>>> import numpy as np
>>> np.set_printoptions(suppress=True, linewidth=200)
>>> O, _ = np.linalg.qr(np.array([[0.5, -1.4, -1.7, 0.8, -0.7, 0.7, 0.2, -1.5, -0.3, 1.7],
...     [0.2, -1.2, 0.2, -0.5, 0.8, 1.3, 1.0, -0.8, -0.2, -0.3],
...     [-0.7, 0.4, -0.8, 1.4, -0.7, -1.0, 0.6, 0.1, 0.8, -0.8],
...     [0.0, 0.9, -1.8, -1.1, -0.8, 0.5, -1.0, -0.2, 1.4, -1.9],
...     [-1.7, 0.8, 0.9, -0.8, 1.7, -0.6, 1.8, 0.7, -0.8, 0.1],
...     [-1.4, 0.0, -0.4, -0.3, -0.7, -0.4, 0.4, 0.6, -0.5, -1.9],
...     [1.2, 0.7, -0.9, 0.9, -0.9, 0.0, 0.1, -1.5, 1.4, -0.1],
...     [-1.1, 0.3, -0.9, 0.4, -0.2, 0.2, -0.1, 0.7, -1.2, 0.3],
...     [-1.8, -0.4, -1.4, 0.0, -1.1, 1.8, -0.2, 1.2, 1.0, 1.1],
...     [0.9, 0.9, 0.9, 1.5, -0.4, -1.3, 1.1, -1.2, 1.4, -0.3]]))
>>> W0 = -3 * O
>>> print(W0.round(2))
[[ 0.43  1.62  1.3  -0.68  0.93  0.89  0.53  1.06  0.85  0.52]
 [ 0.17  1.4  -0.39  0.42  0.74 -0.88  1.48 -0.8  -0.78 -1.39]
 [-0.6  -0.43  0.68 -1.63  0.54  0.87 -0.1  -2.01  0.15 -0.49]
 [ 0.   -1.06  1.77  1.69  0.09  0.26  0.48 -0.12  0.75 -1.  ]
 [-1.45 -0.85 -0.9   0.34  1.77  0.02  1.01  0.3   0.5   0.87]
 [-1.2   0.07  0.14 -0.04 -1.43  1.42  1.36  0.48 -1.18  0.05]
 [ 1.03 -0.88  1.12 -0.39  0.33 -0.88  0.86 -0.21 -1.45  1.4 ]
 [-0.94 -0.3   0.69 -0.61  0.89 -0.45 -1.06  1.37 -1.31 -1.21]
 [-1.54  0.56  0.88 -0.4  -0.98 -1.85  0.18 -0.16  0.84  0.47]
 [ 0.77 -1.1  -0.48 -1.44 -0.47 -0.44  1.23  0.97  0.95 -1.07]]
>>> print(np.round(W0.T @ W0, 2) + 0)
[[9. 0. 0. 0. 0. 0. 0. 0. 0. 0.]
 [0. 9. 0. 0. 0. 0. 0. 0. 0. 0.]
 [0. 0. 9. 0. 0. 0. 0. 0. 0. 0.]
 [0. 0. 0. 9. 0. 0. 0. 0. 0. 0.]
 [0. 0. 0. 0. 9. 0. 0. 0. 0. 0.]
 [0. 0. 0. 0. 0. 9. 0. 0. 0. 0.]
 [0. 0. 0. 0. 0. 0. 9. 0. 0. 0.]
 [0. 0. 0. 0. 0. 0. 0. 9. 0. 0.]
 [0. 0. 0. 0. 0. 0. 0. 0. 9. 0.]
 [0. 0. 0. 0. 0. 0. 0. 0. 0. 9.]]
>>> print(round(float(W0[:, 3] @ W0[:, 6]), 2))
0.0
>>> print(np.round(np.linalg.pinv(W0), 2) + 0)
[[ 0.05  0.02 -0.07  0.   -0.16 -0.13  0.11 -0.1  -0.17  0.09]
 [ 0.18  0.16 -0.05 -0.12 -0.09  0.01 -0.1  -0.03  0.06 -0.12]
 [ 0.14 -0.04  0.08  0.2  -0.1   0.02  0.12  0.08  0.1  -0.05]
 [-0.08  0.05 -0.18  0.19  0.04  0.   -0.04 -0.07 -0.04 -0.16]
 [ 0.1   0.08  0.06  0.01  0.2  -0.16  0.04  0.1  -0.11 -0.05]
 [ 0.1  -0.1   0.1   0.03  0.    0.16 -0.1  -0.05 -0.21 -0.05]
 [ 0.06  0.16 -0.01  0.05  0.11  0.15  0.1  -0.12  0.02  0.14]
 [ 0.12 -0.09 -0.22 -0.01  0.03  0.05 -0.02  0.15 -0.02  0.11]
 [ 0.09 -0.09  0.02  0.08  0.06 -0.13 -0.16 -0.15  0.09  0.11]
 [ 0.06 -0.15 -0.05 -0.11  0.1   0.01  0.16 -0.13  0.05 -0.12]]
